$ python3 -q
>>> import numpy as np
>>> from numpy import linalg as LA
>>> np.set_printoptions(precision=2, suppress=True, linewidth=100, floatmode="fixed")
>>> X = np.loadtxt("case18.csv", delimiter=",")
>>> X
array([[5.00, 1.00, 0.00],
       [0.00, 5.00, 1.00],
       [0.00, 0.00, 5.00]])
>>> # triangular, det is the product of the diagonal
>>> LA.matrix_power(X - np.diag(np.diag(X)), 3)
array([[0.00, 0.00, 0.00],
       [0.00, 0.00, 0.00],
       [0.00, 0.00, 0.00]])
>>> x = np.array([1, 2, 0])
>>> h1 = np.maximum(X @ x, 0)
>>> X * (h1 > 1e-9)[:, None]
array([[5.00, 1.00, 0.00],
       [0.00, 5.00, 1.00],
       [0.00, 0.00, 0.00]])
>>> h1
array([ 7.00, 10.00,  0.00])
>>> X.T @ h1
array([35.00, 57.00, 10.00])
>>> rng = np.random.default_rng(35318)
>>> lab = rng.permutation(3)
>>> lab
array([2, 1, 0])
>>> M2 = X[lab][:, lab]
>>> np.allclose(M2, X)
False
>>> np.diag(M2)
array([5.00, 5.00, 5.00])
>>> M2
array([[5.00, 0.00, 0.00],
       [1.00, 5.00, 0.00],
       [0.00, 1.00, 5.00]])
>>> np.count_nonzero(X)
np.int64(5)
>>> X[:, 3]
Traceback (most recent call last):
  File "<python-input-20>", line 1, in <module>
    X[:, 3]
    ~^^^^^^
IndexError: index 3 is out of bounds for axis 1 with size 3
>>> round(float(LA.norm(X)), 2)
8.77
>>> np.abs(X).max()
np.float64(5.0)
>>> np.zeros(3, 3)
Traceback (most recent call last):
  File "<python-input-23>", line 1, in <module>
    np.zeros(3, 3)
    ~~~~~~~~^^^^^^
TypeError: Cannot interpret '3' as a data type
>>> X[3]
Traceback (most recent call last):
  File "<python-input-24>", line 1, in <module>
    X[3]
    ~^^^
IndexError: index 3 is out of bounds for axis 0 with size 3
>>> W1 = np.array([[-1, -2, -1, 2, 3, -1], [3, -2, -1, 1, -2, -3], [0, 0, 1, 1, -3, 2]])
>>> beta = np.array([2, 0, -1, 0, -2, 0])
>>> H = np.maximum(X @ W1 + beta, 0)
>>> (H > 0).astype(int)
array([[0, 0, 0, 1, 1, 0],
       [1, 0, 0, 1, 0, 0],
       [1, 0, 1, 1, 0, 1]])
>>> W2 = np.array([[-3, 6], [-1, 6], [5, -7], [8, -9], [1, 6], [-4, -7]])
>>> (H @ W2).round(6).argmax(axis=1)
array([0, 1, 0])
>>> H @ W2
array([[  99.00,  -33.00],
       [  -3.00,   48.00],
       [  14.00, -131.00]])
